>>> import numpy as np
>>> import numpy.linalg as la
>>> np.set_printoptions(precision=1, suppress=True, linewidth=140, floatmode="fixed")
>>> A = np.load("case13.npy")
>>> A.round(1) + 0
array([[-0.1,  0.0,  0.1, -0.7,  0.6, -0.2, -0.3,  0.0],
       [ 0.2, -0.7,  0.0, -0.2,  0.0,  0.3,  0.1,  0.6],
       [ 0.5, -0.4, -0.4,  0.1,  0.2, -0.1, -0.1, -0.6],
       [-0.4, -0.1, -0.4, -0.3, -0.4,  0.5, -0.3, -0.2],
       [-0.2,  0.1, -0.4,  0.5,  0.4,  0.2, -0.4,  0.3],
       [ 0.2, -0.2,  0.4,  0.1, -0.3, -0.2, -0.8,  0.1],
       [ 0.0, -0.1,  0.6,  0.2,  0.3,  0.6,  0.0, -0.4],
       [ 0.7,  0.5, -0.1, -0.2, -0.1,  0.4, -0.1,  0.2]])
>>> q, evecs = la.qr(A[:, :1])[0], la.qr(A[:, 1:])[0]
>>> sigma = la.svd(q.T @ evecs, compute_uv=False)
>>> round(float(la.norm(q @ q.T - evecs @ evecs.T, 2)), 1)
1.0
>>> sigma.round(1) + 0
array([0.0])
>>> print((sigma > 0.9).sum())
0
>>> J = np.loadtxt("w.csv", delimiter=",")
>>> print(J)
[[ 1.0  0.0  0.0  0.0  0.0  0.0  0.0  0.0  0.0  0.0  0.0  0.0]
 [ 0.0  1.0  0.0  0.0  0.0  0.0  0.0  0.0  0.0  0.0  0.0  0.0]
 [ 0.0  0.0  1.0  0.0  0.0  0.0  0.0  0.0  0.0  0.0  0.0  0.0]
 [ 0.0  0.0  0.0  1.0  0.0  0.0  0.0  0.0  0.0  0.0  0.0  0.0]
 [ 0.0  0.0  0.0  0.0  0.5  0.0  0.0  0.0  0.0  0.0  0.0 -0.9]
 [ 0.0  0.0  0.0  0.0  0.0  1.0  0.0  0.0  0.0  0.0  0.0  0.0]
 [ 0.0  0.0  0.0  0.0  0.0  0.0  1.0  0.0  0.0  0.0  0.0  0.0]
 [ 0.0  0.0  0.0  0.0  0.0  0.0  0.0  1.0  0.0  0.0  0.0  0.0]
 [ 0.0  0.0  0.0  0.0  0.0  0.0  0.0  0.0  1.0  0.0  0.0  0.0]
 [ 0.0  0.0  0.0  0.0  0.0  0.0  0.0  0.0  0.0  1.0  0.0  0.0]
 [ 0.0  0.0  0.0  0.0  0.0  0.0  0.0  0.0  0.0  0.0  1.0  0.0]
 [ 0.0  0.0  0.0  0.0  0.9  0.0  0.0  0.0  0.0  0.0  0.0  0.5]]
>>> la.matrix_rank(J)
np.int64(12)
>>> J[12]
Traceback (most recent call last):
  File "<python-input-13>", line 1, in <module>
    J[12]
    ~^^^^
IndexError: index 12 is out of bounds for axis 0 with size 12
>>> la.rank(J)
Traceback (most recent call last):
  File "<python-input-14>", line 1, in <module>
    la.rank(J)
    ^^^^^^^
AttributeError: module 'numpy.linalg' has no attribute 'rank'
>>> print(J.sum(axis=0))
[ 1.0  1.0  1.0  1.0  1.4  1.0  1.0  1.0  1.0  1.0  1.0 -0.4]
